$ python -q
>>> import numpy as np
>>> np.set_printoptions(suppress=True, linewidth=140)
>>> K = np.array([[1, -3, 9, -27],
...     [1, -2, 4, -8],
...     [1, -1, 1, -1],
...     [1, 0, 0, 0],
...     [1, 1, 1, 1],
...     [1, 2, 4, 8],
...     [1, 3, 9, 27]])
>>> x = np.array([3, 2, 1, 1])
>>> target = K @ x
>>> print(np.round(np.linalg.pinv(K) @ K, 2) + 0)
[[1. 0. 0. 0.]
 [0. 1. 0. 0.]
 [0. 0. 1. 0.]
 [0. 0. 0. 1.]]
>>> print(target)
[-21  -5   1   3   7  19  45]
>>> print(np.round(np.linalg.solve(K.T @ K, K.T @ target), 2))
[3. 2. 1. 1.]
>>> rng = np.random.default_rng(538)
>>> target = target + 0.02 * rng.normal(size=7)
>>> print(target.round(2))
[-21.    -4.97   0.97   3.     7.01  18.96  45.01]
>>> b, *_ = np.linalg.lstsq(K, target)
>>> print([round(float(np.linalg.norm(np.linalg.solve(K.T @ K + lam * np.eye(4), K.T @ target))), 2) for lam in (0, 1, 10, 100)])
[3.86, 3.17, 2.0, 1.51]
>>> print(b.round())
[3. 2. 1. 1.]
>>> print(np.round(K.T @ (target - K @ b), 2) + 0)
[0. 0. 0. 0.]
>>> M2 = K / np.linalg.norm(K, axis=1, keepdims=True)
>>> cov = M2 @ M2.T
>>> print(np.argwhere(np.triu(np.abs(cov) > 0.95, 1)))
[[0 1]
 [5 6]]
>>> print(cov.round(2))
[[ 1.    0.98  0.7   0.03 -0.35 -0.7  -0.8 ]
 [ 0.98  1.    0.81  0.11 -0.27 -0.6  -0.7 ]
 [ 0.7   0.81  1.    0.5   0.   -0.27 -0.35]
 [ 0.03  0.11  0.5   1.    0.5   0.11  0.03]
 [-0.35 -0.27  0.    0.5   1.    0.81  0.7 ]
 [-0.7  -0.6  -0.27  0.11  0.81  1.    0.98]
 [-0.8  -0.7  -0.35  0.03  0.7   0.98  1.  ]]
>>> print(np.round(np.degrees(np.arccos(np.clip(cov[0, 5], -1, 1))), 2))
134.49
>>> print(cov[0].round(2))
[ 1.    0.98  0.7   0.03 -0.35 -0.7  -0.8 ]
>>> mat = np.load("layer1.npy")
>>> print(mat.round(2) + 0)
[[ 1.    8.98  0.95  3.35 -1.31 -2.12]
 [ 0.88  5.77 -2.07  7.69 -0.89 -1.33]
 [-1.   -8.44 -0.12 -4.73  1.24  1.98]
 [ 0.    3.53  4.85 -7.94 -0.44 -0.88]
 [ 0.76  4.16 -2.93  8.5  -0.66 -0.95]
 [-1.   -8.53 -0.25 -4.53  1.26  2.01]
 [-0.72 -3.66  3.15 -8.67  0.59  0.82]
 [-0.46 -7.06 -4.49  5.1   0.97  1.71]
 [ 0.94  6.79 -1.4   6.89 -1.03 -1.58]
 [ 1.    9.    0.98  3.29 -1.31 -2.13]
 [-0.85 -5.43  2.27 -7.89  0.84  1.25]
 [-0.71 -3.6   3.18 -8.69  0.58  0.81]
 [ 0.63  8.14  4.01 -3.47 -1.14 -1.96]
 [-0.66 -8.32 -3.89  3.13  1.16  2.  ]
 [ 0.4   0.22 -4.3   9.02 -0.1   0.  ]
 [-0.98 -7.54  0.79 -6.09  1.13  1.76]]
>>> rk = np.linalg.matrix_rank(mat)
>>> print(rk)
2
>>> null = np.linalg.svd(mat)[2][rk:].T
>>> print([int(np.linalg.matrix_rank(np.delete(mat, i, axis=0))) for i in range(16)])
[2, 2, 2, 2, 2, 2, 2, 2, 2, 2, 2, 2, 2, 2, 2, 2]
>>> print(np.round(null @ null.T, 2) + 0)
[[ 0.99 -0.09  0.   -0.04  0.01  0.02]
 [-0.09  0.13 -0.2  -0.09  0.12  0.21]
 [ 0.   -0.2   0.76  0.37  0.03  0.05]
 [-0.04 -0.09  0.37  0.18  0.02  0.02]
 [ 0.01  0.12  0.03  0.02  0.98 -0.03]
 [ 0.02  0.21  0.05  0.02 -0.03  0.95]]
>>> print(null.shape)
(6, 4)
>>> print([int(np.linalg.matrix_rank(mat[:, :j + 1])) for j in range(6)])
[1, 2, 2, 2, 2, 2]
>>> print(np.allclose(mat @ null, 0))
True
>>> print(np.unique(mat.round(6), axis=0).shape)
(16, 6)
>>> print(np.round(np.trace(np.linalg.pinv(mat) @ mat), 2))
2.0
>>> print(np.abs(np.diag(np.linalg.qr(mat)[1])) > 1e-9)
[ True  True False False False False]
>>> cen = mat - mat.mean(axis=0)
>>> V = np.linalg.svd(cen)[2][:2]
>>> M2 = cen - cen @ V.T @ V
>>> print(np.round(np.diag(V.T @ V), 2))
[0.01 0.87 0.24 0.82 0.02 0.05]
>>> print(np.linalg.norm(M2, axis=1).round(6).argmax())
0
>>> print(round(np.linalg.norm(M2) / np.linalg.norm(cen), 2))
0.0
>>> print(np.round(M2.std(axis=0), 2) + 0)
[0. 0. 0. 0. 0. 0.]
>>> print(np.round(np.cov(cen @ V.T, rowvar=False), 2) + 0)
[[70.84  0.  ]
 [ 0.   35.55]]
>>> cent = mat[[7, 9]].astype(float)
>>> for _ in range(4):
...     lab = np.linalg.norm(mat[:, None] - cent, axis=-1).argmin(axis=1)
...     cent = np.array([mat[lab == j].mean(axis=0) for j in range(2)])
... 
>>> print(lab)
[1 1 0 0 1 0 0 0 1 1 0 0 1 0 1 0]
>>> print(cent.round(2))
[[-0.71 -5.45  0.61 -4.48  0.81  1.27]
 [ 0.8   6.15 -0.68  5.04 -0.92 -1.44]]
>>> print(np.bincount(lab))
[9 7]
>>> Uu, sig, vt = np.linalg.svd(cent)
>>> print(sig.round(2))
[10.96  0.01]
>>> M2 = Uu[:, :1] @ np.diag(sig[:1]) @ vt[:1]
>>> print(np.linalg.matrix_rank(cent, rtol=0.05))
1
>>> A = np.load("dump.npy")
>>> print(A)
[[0 0 0 0 9]
 [0 0 0 0 0]
 [0 0 7 0 0]
 [0 0 0 0 0]
 [0 0 0 5 0]]
>>> # null space of dimension 2
>>> M2 = K / np.sqrt((K ** 2).mean(axis=1, keepdims=True))
>>> print(np.linalg.matrix_rank(M2) == np.linalg.matrix_rank(K))
True
>>> W0 = np.eye(9, dtype=int)[rng.permutation(9)]
>>> print(W0)
[[0 0 0 0 0 0 0 0 1]
 [0 0 0 0 0 0 0 1 0]
 [0 0 0 0 1 0 0 0 0]
 [1 0 0 0 0 0 0 0 0]
 [0 0 0 0 0 0 1 0 0]
 [0 0 0 1 0 0 0 0 0]
 [0 0 1 0 0 0 0 0 0]
 [0 0 0 0 0 1 0 0 0]
 [0 1 0 0 0 0 0 0 0]]
>>> # splits into 2 blocks
>>> x = np.array([8, -2, -6, -3, -1, -4, 5, 8, -4])
>>> print(np.round(np.abs(np.linalg.eigvals(W0)), 2))
[1. 1. 1. 1. 1. 1. 1. 1. 1.]
>>> print(np.round(np.linalg.det(W0), 2))
-1.0
>>> print([p for p in range(1, 25) if np.allclose(np.linalg.matrix_power(W0, p), np.eye(9))])
[6, 12, 18, 24]
>>> print(9 - np.linalg.matrix_rank(W0 - np.eye(9), tol=1e-8))
2
>>> print(W0.T @ (W0 @ x))
[ 8 -2 -6 -3 -1 -4  5  8 -4]
>>> M2 = np.c_[K[:, :3] @ np.array([[0, 0, 2], [2, 2, 0], [2, 0, 2]]), np.array([-1, 4, 5, -3, 0, -3, -4])]
>>> print(M2)
[[12 -6 20 -1]
 [ 4 -4 10  4]
 [ 0 -2  4  5]
 [ 0  0  2 -3]
 [ 4  2  4  0]
 [12  4 10 -3]
 [24  6 20 -4]]
>>> print(np.linalg.matrix_rank(M2))
4
>>> print(np.round(np.linalg.norm(np.linalg.qr(K)[0].T @ M2, axis=0) ** 2 / ((M2 ** 2).sum(axis=0) + 1e-12), 2))
[1.   1.   1.   0.68]
